% python3 -q
>>> import numpy as np
>>> from numpy import linalg as LA
>>> np.set_printoptions(suppress=True, linewidth=160)
>>> def rd(a):
...     return np.round(a, 2) + 0
... 
>>> X = np.load("x.npy")
>>> X
array([[0, 0, 0, 0],
       [0, 0, 1, 1],
       [0, 1, 0, 0],
       [0, 1, 0, 0]])
>>> X @ X
array([[0, 0, 0, 0],
       [0, 2, 0, 0],
       [0, 0, 1, 1],
       [0, 0, 1, 1]])
>>> (X != 0).astype(int)
array([[0, 0, 0, 0],
       [0, 0, 1, 1],
       [0, 1, 0, 0],
       [0, 1, 0, 0]])
>>> Uu, s, vt = LA.svd(X)
>>> V = vt[:(s > 1e-8).sum()]
>>> rng = np.random.default_rng(1185)
>>> vec = X[2] + 2 * X[3] + rng.integers(2) * np.eye(4)[3]
>>> vec
array([0., 3., 0., 1.])
>>> rd(V.T @ V)
array([[0. , 0. , 0. , 0. ],
       [0. , 1. , 0. , 0. ],
       [0. , 0. , 0.5, 0.5],
       [0. , 0. , 0.5, 0.5]])
>>> LA.matrix_rank(np.vstack([X, vec]))
np.int64(3)
>>> Uu, s, vt = LA.svd(X, full_matrices=False)
>>> (s > 1e-8).sum()
np.int64(2)
>>> rd(s)
array([1.41, 1.41, 0.  , 0.  ])
>>> rd(Uu.T @ Uu)
array([[1., 0., 0., 0.],
       [0., 1., 0., 0.],
       [0., 0., 1., 0.],
       [0., 0., 0., 1.]])
>>> rd(s / s[0])
array([1., 1., 0., 0.])
>>> rd(Uu.T @ X @ vt.T)
array([[1.41, 0.  , 0.  , 0.  ],
       [0.  , 1.41, 0.  , 0.  ],
       [0.  , 0.  , 0.  , 0.  ],
       [0.  , 0.  , 0.  , 0.  ]])
>>> np.argwhere(np.triu(X))
array([[1, 2],
       [1, 3]])
>>> low = np.diag(X.sum(axis=1)) - X
>>> rd(LA.eigvalsh(low))
array([0., 0., 1., 3.])
>>> round(LA.det(low[1:, 1:]))
0
>>> LA.matrix_rank(low)
np.int64(2)
>>> P = np.triu(np.array([[3, 2, 3, 3], [0, 1, 3, 0], [3, 1, 1, 2], [0, 1, 1, 0]]), 1) + np.eye(4)
>>> Y = P @ X @ LA.inv(P)
>>> P @ X - X @ P
array([[ 0.,  6.,  2.,  2.],
       [ 0.,  3.,  0., -2.],
       [ 0.,  2., -3.,  0.],
       [ 0.,  0., -3.,  0.]])
>>> F = np.loadtxt("layer12.csv", delimiter=",")
>>> F
array([[ 3.,  5.,  2.,  2.],
       [ 0.,  0.,  0.,  0.],
       [ 3.,  5.,  2.,  2.],
       [ 3.,  6.,  6.,  5.],
       [ 4., 10.,  6.,  2.],
       [ 3.,  5.,  2.,  2.],
       [ 0.,  0.,  0.,  0.],
       [ 3.,  2.,  5.,  2.],
       [ 3.,  2.,  5.,  2.],
       [ 1.,  5.,  4.,  0.],
       [ 2.,  1.,  2.,  5.],
       [ 3.,  6.,  6.,  5.],
       [ 0.,  0.,  0.,  0.],
       [ 3.,  2.,  5.,  2.],
       [ 0.,  0.,  0.,  0.],
       [ 2.,  1.,  2.,  5.],
       [ 0.,  0.,  0.,  0.],
       [ 3.,  2.,  5.,  2.],
       [ 6.,  7.,  7.,  4.]])
>>> # row 2 repeats row 0
>>> C2 = np.cov(F, rowvar=False)
>>> np.median(F, axis=0)
array([3., 2., 2., 2.])
>>> rd(np.corrcoef(F[:, 1], F[:, 2])[0, 1])
np.float64(0.7)
>>> rd(np.polyfit(F[:, 1], F[:, 2], 1))
array([0.59, 1.28])
>>> Xc = (F - F.mean(axis=0)) / F.std(axis=0)
>>> rd(Xc.std(axis=0))
array([1., 1., 1., 1.])
>>> coef = LA.lstsq(np.delete(Xc, 3, axis=1), Xc[:, 3])[0]
>>> rd(coef)
array([ 0.64, -0.21,  0.18])
>>> np.allclose(X, X.T)
True
>>> rd(LA.det(X))
np.float64(0.0)
>>> LA.matrix_power(X, 2)
array([[0, 0, 0, 0],
       [0, 2, 0, 0],
       [0, 0, 1, 1],
       [0, 0, 1, 1]])
>>> (X + X.T) / 2
array([[0., 0., 0., 0.],
       [0., 0., 1., 1.],
       [0., 1., 0., 0.],
       [0., 1., 0., 0.]])
>>> rd(np.abs(LA.eigvals(X)).max())
np.float64(1.41)
>>> np.trace(X)
np.int64(0)
>>> q, r_ = LA.qr(F)
>>> np.allclose(r_.T @ r_, F.T @ F)
True
>>> q.shape, r_.shape
((19, 4), (4, 4))
>>> rd(q @ r_)
array([[ 3.,  5.,  2.,  2.],
       [ 0.,  0.,  0.,  0.],
       [ 3.,  5.,  2.,  2.],
       [ 3.,  6.,  6.,  5.],
       [ 4., 10.,  6.,  2.],
       [ 3.,  5.,  2.,  2.],
       [ 0.,  0.,  0.,  0.],
       [ 3.,  2.,  5.,  2.],
       [ 3.,  2.,  5.,  2.],
       [ 1.,  5.,  4.,  0.],
       [ 2.,  1.,  2.,  5.],
       [ 3.,  6.,  6.,  5.],
       [ 0.,  0.,  0.,  0.],
       [ 3.,  2.,  5.,  2.],
       [ 0.,  0.,  0.,  0.],
       [ 2.,  1.,  2.,  5.],
       [ 0.,  0.,  0.,  0.],
       [ 3.,  2.,  5.,  2.],
       [ 6.,  7.,  7.,  4.]])
>>> rd(np.abs(np.diag(r_)))
array([11.92,  8.27,  5.65,  6.17])
>>> Xc = F - F.mean(axis=0)
>>> Uu, s, vt = LA.svd(Xc, full_matrices=False)
>>> np.searchsorted(np.cumsum(s ** 2) / (s ** 2).sum(), 0.9) + 1
np.int64(2)
>>> rd(vt[0] * np.sign(vt[0, np.abs(vt[0]).argmax()]))
array([0.38, 0.67, 0.56, 0.3 ])
>>> LA.matrix_rank(Xc)
np.int64(4)
